$ python -q
>>> import numpy as np
>>> np.set_printoptions(precision=2, suppress=True, linewidth=120)
>>> rnd = lambda a: np.round(a, 2) + 0
>>> M = np.load("sample17.npy")
>>> M
array([[ -6,  -2, -11,  -6,  -2,   5,   7,   5,  -8,  -4,  -4,   5,   5],
       [ -3,   1,  -8,  -3,   1,   8,  10,   8,  -5,  -1,  -1,   8,   8],
       [ -7,  -3, -12,  -7,  -3,   4,   6,   4,  -9,  -5,  -5,   4,   4],
       [ -2,   2,  -7,  -2,   2,   9,  11,   9,  -4,   0,   0,   9,   9],
       [ -1,   3,  -6,  -1,   3,  10,  12,  10,  -3,   1,   1,  10,  10],
       [ -3,   1,  -8,  -3,   1,   8,  10,   8,  -5,  -1,  -1,   8,   8],
       [ -1,   3,  -6,  -1,   3,  10,  12,  10,  -3,   1,   1,  10,  10],
       [ -5,  -1, -10,  -5,  -1,   6,   8,   6,  -7,  -3,  -3,   6,   6],
       [ -6,  -2, -11,  -6,  -2,   5,   7,   5,  -8,  -4,  -4,   5,   5],
       [ -6,  -2, -11,  -6,  -2,   5,   7,   5,  -8,  -4,  -4,   5,   5],
       [ -2,   2,  -7,  -2,   2,   9,  11,   9,  -4,   0,   0,   9,   9],
       [ -3,   1,  -8,  -3,   1,   8,  10,   8,  -5,  -1,  -1,   8,   8],
       [ -2,   2,  -7,  -2,   2,   9,  11,   9,  -4,   0,   0,   9,   9]])
>>> # columns 0 and 3 are equal
>>> C2 = M.T @ M
>>> np.trace(C2), (M ** 2).sum()
(np.int64(6457), np.int64(6457))
>>> np.diag(C2)
array([ 223,   55, 1018,  223,   55,  762, 1198,  762,  463,   87,   87,  762,  762])
>>> rnd(np.abs(np.linalg.eigvals(M)).max())
np.float64(41.22)
>>> rnd(np.sort(np.abs(np.linalg.eigvals(M))))
array([ 0.  ,  0.  ,  0.  ,  0.  ,  0.  ,  0.  ,  0.  ,  0.  ,  0.  ,  0.  ,  0.  , 26.22, 41.22])
>>> np.trace(M)
np.int64(15)
>>> Uu, s, VT = np.linalg.svd(M)
>>> rnd(s)
array([76.14, 25.68,  0.  ,  0.  ,  0.  ,  0.  ,  0.  ,  0.  ,  0.  ,  0.  ,  0.  ,  0.  ,  0.  ])
>>> np.argmax(s[:-1] / (s[1:] + 1e-6)) + 1
np.int64(2)
>>> out = Uu[:, :2] @ np.diag(s[:2]) @ VT[:2]
>>> rnd(np.abs(M - out).max())
np.float64(0.0)
>>> rnd(np.linalg.norm(M - out) / np.linalg.norm(M))
np.float64(0.0)
>>> rnd(np.linalg.norm(M - out, 2)), rnd(s[2])
(np.float64(0.0), np.float64(0.0))
>>> np.count_nonzero(M)
np.int64(163)
>>> M.shape
(13, 13)
>>> rnd(np.linalg.norm(M))
np.float64(80.36)
>>> M.sum(axis=1)
array([-16,  23, -29,  36,  49,  23,  49,  -3, -16, -16,  36,  23,  36])
>>> rnd(M.mean(axis=0))
array([-3.62,  0.38, -8.62, -3.62,  0.38,  7.38,  9.38,  7.38, -5.62, -1.62, -1.62,  7.38,  7.38])
>>> np.linalg.matrix_rank(M)
np.int64(2)
>>> np.unravel_index(np.abs(M).argmax(), M.shape)
(np.int64(2), np.int64(2))
>>> rng = np.random.default_rng(579)
>>> out = M + rng.integers(-2, 3, (13, 2)) @ rng.integers(-2, 3, (2, 13))
>>> out
array([[  0,   1, -13,  -4,  -4,   1,   4,   3,  -4,   0,  -7,   7,   7],
       [-11,  -1,  -6,  -5,   3,  12,  14,  10,  -9,  -7,   3,   4,   6],
       [ -7,  -9, -10,  -9,  -1,   8,   6,   6, -13,  -3,  -5,   8,   2],
       [ -6,  -2,  -5,  -4,   4,  13,  13,  11,  -8,  -2,   2,   9,   7],
       [  1,   2,  -6,  -1,   3,  10,  11,  10,  -3,   3,   0,  12,  10],
       [ -5,  -1,  -7,  -4,   2,  10,  11,   9,  -7,  -2,   0,   8,   7],
       [ -5,   2,  -5,  -2,   4,  12,  14,  11,  -5,  -2,   3,   8,   9],
       [ -9,  -2,  -9,  -6,   0,   8,  10,   7,  -9,  -6,  -1,   4,   5],
       [ -6,   1, -12,  -5,  -3,   3,   7,   4,  -6,  -5,  -4,   3,   6],
       [-10,   0, -11,  -6,  -2,   5,   9,   5,  -8,  -8,  -2,   1,   5],
       [ -4,   0,  -6,  -3,   3,  11,  12,  10,  -6,  -1,   1,   9,   8],
       [ -5,  -1,  -7,  -4,   2,  10,  11,   9,  -7,  -2,   0,   8,   7],
       [ -8,   2,  -6,  -3,   3,  11,  14,  10,  -6,  -5,   3,   5,   8]])
>>> np.abs(out - M).sum(axis=1)
array([39, 46, 30, 32,  9, 16, 23, 23, 15, 18, 16, 16, 30])
>>> rnd(np.linalg.svd(out - M, compute_uv=False))
array([26.86, 14.34,  0.  ,  0.  ,  0.  ,  0.  ,  0.  ,  0.  ,  0.  ,  0.  ,  0.  ,  0.  ,  0.  ])
